% ipython --no-banner

In [1]: import numpy as np

In [2]: np.set_printoptions(precision=2, suppress=True, linewidth=120)

In [3]: rnd = lambda a: np.round(a, 2) + 0

In [4]: A = np.array([[0.0, 0.0, 0.0, 8.0],
   ...:     [0.0, 0.0, 0.0, -2.0],
   ...:     [0.0, 0.0, 0.0, -4.0],
   ...:     [8.0, -2.0, -4.0, 0.0]])

In [5]: # looks like rank 2

In [6]: P = np.triu(np.array([[0, 4, 1, 1], [4, 3, 0, 3], [0, 3, 4, 2], [3, 0, 4, 4]]), 1) + np.eye(4)

In [7]: Y = P @ A @ np.linalg.inv(P)

In [8]: np.linalg.matrix_rank(Y)
Out[8]: np.int64(2)

In [9]: np.trace(Y), np.trace(A)
Out[9]: (np.float64(0.0), np.float64(0.0))

In [10]: E = np.load("layer5.npy")

In [11]: E
Out[11]: 
array([[31, 21, 21, 29],
       [34, 24, 23, 32],
       [52, 36, 35, 50],
       [31, 23, 21, 29],
       [22, 16, 15, 20],
       [25, 11, 17, 23],
       [37, 21, 25, 35],
       [46, 30, 31, 44],
       [37, 23, 25, 35],
       [19,  9, 13, 17],
       [43, 35, 29, 41],
       [34, 18, 23, 32],
       [37, 23, 25, 35],
       [28, 18, 19, 26],
       [34, 28, 23, 32]])

In [12]: # rank 3

In [13]: U, sig, Vh = np.linalg.svd(E)

In [14]: vecs = Vh[:(sig > 1e-8).sum()]

In [15]: rng = np.random.default_rng(225)

In [16]: x = E[12] + 4 * E[5] + rng.integers(2) * np.eye(4)[3]

In [17]: x
Out[17]: array([137.,  67.,  93., 128.])

In [18]: rnd(np.diag(vecs.T @ vecs))
Out[18]: array([0.6 , 1.  , 0.42, 0.98])

In [19]: np.allclose(vecs.T @ vecs @ x, x)
Out[19]: False

In [20]: data = np.load("block9.npy")

In [21]: data
Out[21]: 
array([[1. , 0. , 0. , 0. ],
       [0. , 1. , 0. , 0. ],
       [0. , 0.5, 0.5, 0. ],
       [0. , 0. , 0. , 1. ]])

In [22]: vals, vecs = np.linalg.eig(data)

In [23]: data @ vecs[:, 0] - vals[0] * vecs[:, 0]
Out[23]: array([0., 0., 0., 0.])

In [24]: rnd(np.sort(np.linalg.eigvals(np.linalg.inv(data))))
Out[24]: array([1., 1., 1., 2.])

In [25]: rnd(np.sort(np.linalg.eigvals(data.T)))
Out[25]: array([0.5, 1. , 1. , 1. ])

In [26]: arr = np.load("arr.npy")

In [27]: arr
Out[27]: 
array([[-1.,  1.,  1.,  1.,  1.,  1.,  1.],
       [ 1., -1.,  1.,  1.,  1.,  1.,  1.],
       [ 1.,  1., -1.,  1.,  1.,  1.,  1.],
       [ 1.,  1.,  1., -1.,  1.,  1.,  1.],
       [ 1.,  1.,  1.,  1., -1.,  1.,  1.],
       [ 1.,  1.,  1.,  1.,  1., -1.,  1.],
       [ 1.,  1.,  1.,  1.,  1.,  1., -1.]])

In [28]: # symmetric, so the eigenvalues are real

In [29]: Y = arr / np.sqrt((arr ** 2).mean(axis=1, keepdims=True))

In [30]: rnd(np.linalg.norm(Y, axis=1))
Out[30]: array([2.65, 2.65, 2.65, 2.65, 2.65, 2.65, 2.65])

In [31]: Y[4]
Out[31]: array([ 1.,  1.,  1.,  1., -1.,  1.,  1.])

In [32]: [round(float(np.linalg.det(arr[:i, :i])), 2) + 0 for i in range(1, 8)]
Out[32]: [-1.0, 0.0, 4.0, -16.0, 48.0, -128.0, 320.0]

In [33]: rnd(np.linalg.eigvalsh(arr).min())
Out[33]: np.float64(-2.0)

In [34]: np.all(np.linalg.eigvalsh(arr) > 0)
Out[34]: np.False_

In [35]: vals, vecs = np.linalg.eigh(arr)

In [36]: rnd(np.linalg.eigvalsh(arr @ arr))
Out[36]: array([ 4.,  4.,  4.,  4.,  4.,  4., 25.])

In [37]: rnd(vals.sum()), np.trace(arr)
Out[37]: (np.float64(-7.0), np.float64(-7.0))

In [38]: rnd(np.abs(vecs[:, -1]))
Out[38]: array([0.38, 0.38, 0.38, 0.38, 0.38, 0.38, 0.38])

In [39]: rnd(np.linalg.svd(arr, compute_uv=False))
Out[39]: array([5., 2., 2., 2., 2., 2., 2.])

In [40]: rnd(vecs.T @ arr @ vecs)
Out[40]: 
array([[-2.,  0.,  0.,  0.,  0.,  0.,  0.],
       [ 0., -2.,  0.,  0.,  0.,  0.,  0.],
       [ 0.,  0., -2.,  0.,  0.,  0.,  0.],
       [ 0.,  0.,  0., -2.,  0.,  0.,  0.],
       [ 0.,  0.,  0.,  0., -2.,  0.,  0.],
       [ 0.,  0.,  0.,  0.,  0., -2.,  0.],
       [ 0.,  0.,  0.,  0.,  0.,  0.,  5.]])

In [41]: np.unique(vals.round(6) + 0, return_counts=True)[1]
Out[41]: array([6, 1])

In [42]: np.abs(vecs[:, -1]).round(6).argmax()
Out[42]: np.int64(0)

In [43]: vals, vecs = np.linalg.eigh(arr)

In [44]: x = np.array([-3, 3, 3, 1, 2, 1, -3])

In [45]: x @ arr @ x
Out[45]: np.float64(-68.0)

In [46]: rnd(vecs * np.abs(vals) @ vecs.T)
Out[46]: 
array([[2.43, 0.43, 0.43, 0.43, 0.43, 0.43, 0.43],
       [0.43, 2.43, 0.43, 0.43, 0.43, 0.43, 0.43],
       [0.43, 0.43, 2.43, 0.43, 0.43, 0.43, 0.43],
       [0.43, 0.43, 0.43, 2.43, 0.43, 0.43, 0.43],
       [0.43, 0.43, 0.43, 0.43, 2.43, 0.43, 0.43],
       [0.43, 0.43, 0.43, 0.43, 0.43, 2.43, 0.43],
       [0.43, 0.43, 0.43, 0.43, 0.43, 0.43, 2.43]])

In [47]: rnd(np.linalg.eigvalsh(arr[1:, 1:]))
Out[47]: array([-2., -2., -2., -2., -2.,  4.])

In [48]: q, r_ = np.linalg.qr(arr)

In [49]: rnd(r_)
Out[49]: 
array([[ 2.65,  1.13,  1.13,  1.13,  1.13,  1.13,  1.13],
       [ 0.  ,  2.39,  0.72,  0.72,  0.72,  0.72,  0.72],
       [ 0.  ,  0.  ,  2.28,  0.53,  0.53,  0.53,  0.53],
       [ 0.  ,  0.  ,  0.  ,  2.22,  0.42,  0.42,  0.42],
       [ 0.  ,  0.  ,  0.  ,  0.  ,  2.18,  0.34,  0.34],
       [ 0.  ,  0.  ,  0.  ,  0.  ,  0.  , -2.15, -0.29],
       [ 0.  ,  0.  ,  0.  ,  0.  ,  0.  ,  0.  , -2.13]])

In [50]: W0 = np.loadtxt("out2.csv", delimiter=",")

In [51]: W0
Out[51]: 
array([[ 3., -3.,  0.],
       [ 0., -1., -4.],
       [ 4.,  3., -2.],
       [ 5., -1., -5.],
       [ 4., -3., -1.],
       [ 2., -1.,  4.],
       [ 4., -3., -1.]])

In [52]: x = np.array([2, 1, 0])

In [53]: rhs = W0 @ x

In [54]: rnd(np.linalg.lstsq(W0, rhs)[0])
Out[54]: array([2., 1., 0.])

In [55]: rhs
Out[55]: array([ 3., -1., 11.,  9.,  5.,  3.,  5.])

In [56]: rhs = rhs + 0.02 * rng.normal(size=7)

In [57]: rnd(rhs)
Out[57]: array([ 2.98, -1.03, 10.98,  9.  ,  5.01,  2.99,  5.04])

In [58]: coef, *_ = np.linalg.lstsq(W0, rhs)

In [59]: coef.round()
Out[59]: array([2., 1., 0.])

In [60]: [round(float(np.linalg.norm(np.linalg.solve(W0.T @ W0 + lam * np.eye(3), W0.T @ rhs))), 2) for lam in (0, 1, 10, 100)]
Out[60]: [2.24, 2.17, 1.74, 0.77]

In [61]: rnd(np.linalg.norm(rhs - W0 @ coef))
Out[61]: np.float64(0.06)

In [62]: Y = np.c_[W0[:, :1] @ np.array([[-1]]), np.array([2, 0, 0, 5, 4, 4, 5])]

In [63]: Y
Out[63]: 
array([[-3.,  2.],
       [ 0.,  0.],
       [-4.,  0.],
       [-5.,  5.],
       [-4.,  4.],
       [-2.,  4.],
       [-4.,  5.]])

In [64]: rnd(np.linalg.norm(Y - W0 @ np.linalg.lstsq(W0, Y)[0], axis=0))
Out[64]: array([0.  , 3.02])

In [65]: m1 = np.load("data.npy")

In [66]: rnd(m1)
Out[66]: 
array([[1.  , 0.  , 0.  , 0.  , 0.  , 0.  ],
       [0.  , 0.67, 0.33, 0.  , 0.  , 0.  ],
       [0.33, 0.  , 0.33, 0.33, 0.  , 0.  ],
       [0.  , 0.  , 0.  , 1.  , 0.  , 0.  ],
       [0.25, 0.  , 0.25, 0.  , 0.25, 0.25],
       [0.  , 0.25, 0.  , 0.25, 0.25, 0.25]])

In [67]: # column 5 repeats column 4

In [68]: rnd((m1 - m1.T) / 2)
Out[68]: 
array([[ 0.  ,  0.  , -0.17,  0.  , -0.12,  0.  ],
       [ 0.  ,  0.  ,  0.17,  0.  ,  0.  , -0.12],
       [ 0.17, -0.17,  0.  ,  0.17, -0.12,  0.  ],
       [ 0.  ,  0.  , -0.17,  0.  ,  0.  , -0.12],
       [ 0.12,  0.  ,  0.12,  0.  ,  0.  ,  0.  ],
       [ 0.  ,  0.12,  0.  ,  0.12,  0.  ,  0.  ]])

In [69]: np.allclose(m1, m1.T)
Out[69]: False

In [70]: U, sig, Vh = np.linalg.svd(m1)

In [71]: vecs = Vh[:(sig > 1e-8).sum()]

In [72]: x = m1[1] + 5 * m1[3] + rng.integers(2) * np.eye(6)[5]

In [73]: rnd(x)
Out[73]: array([0.  , 0.67, 0.33, 5.  , 0.  , 1.  ])

In [74]: rnd(np.diag(vecs.T @ vecs))
Out[74]: array([1. , 1. , 1. , 1. , 0.5, 0.5])

In [75]: np.linalg.matrix_rank(np.vstack([m1, x]))
Out[75]: np.int64(6)

In [76]: rnd(np.linalg.norm(x - vecs.T @ vecs @ x))
Out[76]: np.float64(0.71)

In [77]: mat = np.loadtxt("run1.csv", delimiter=",")

In [78]: mat
Out[78]: 
array([[  6.,   6.,   2.,   6.,  -8.,  -6.,  -2.],
       [ 12.,  12.,   4.,  12., -16., -12.,  -4.],
       [ 15.,  15.,   5.,  15., -20., -15.,  -5.],
       [  3.,   3.,   1.,   3.,  -4.,  -3.,  -1.],
       [  0.,   0.,   0.,   0.,   0.,   0.,   0.],
       [  6.,   6.,   2.,   6.,  -8.,  -6.,  -2.]])

In [79]: # columns 0 and 1 are equal

In [80]: U, sig, Vh = np.linalg.svd(mat)

In [81]: rnd(sig)
Out[81]: array([51.96,  0.  ,  0.  ,  0.  ,  0.  ,  0.  ])

In [82]: np.argmax(sig[:-1] / (sig[1:] + 1e-6)) + 1
Out[82]: np.int64(1)

In [83]: Y = U[:, :1] @ np.diag(sig[:1]) @ Vh[:1]

In [84]: np.linalg.matrix_rank(Y)
Out[84]: np.int64(1)

In [85]: rnd(Y)
Out[85]: 
array([[  6.,   6.,   2.,   6.,  -8.,  -6.,  -2.],
       [ 12.,  12.,   4.,  12., -16., -12.,  -4.],
       [ 15.,  15.,   5.,  15., -20., -15.,  -5.],
       [  3.,   3.,   1.,   3.,  -4.,  -3.,  -1.],
       [  0.,   0.,   0.,   0.,   0.,   0.,   0.],
       [  6.,   6.,   2.,   6.,  -8.,  -6.,  -2.]])

In [86]: np.linalg.matrix_rank(mat, rtol=0.05)
Out[86]: np.int64(1)
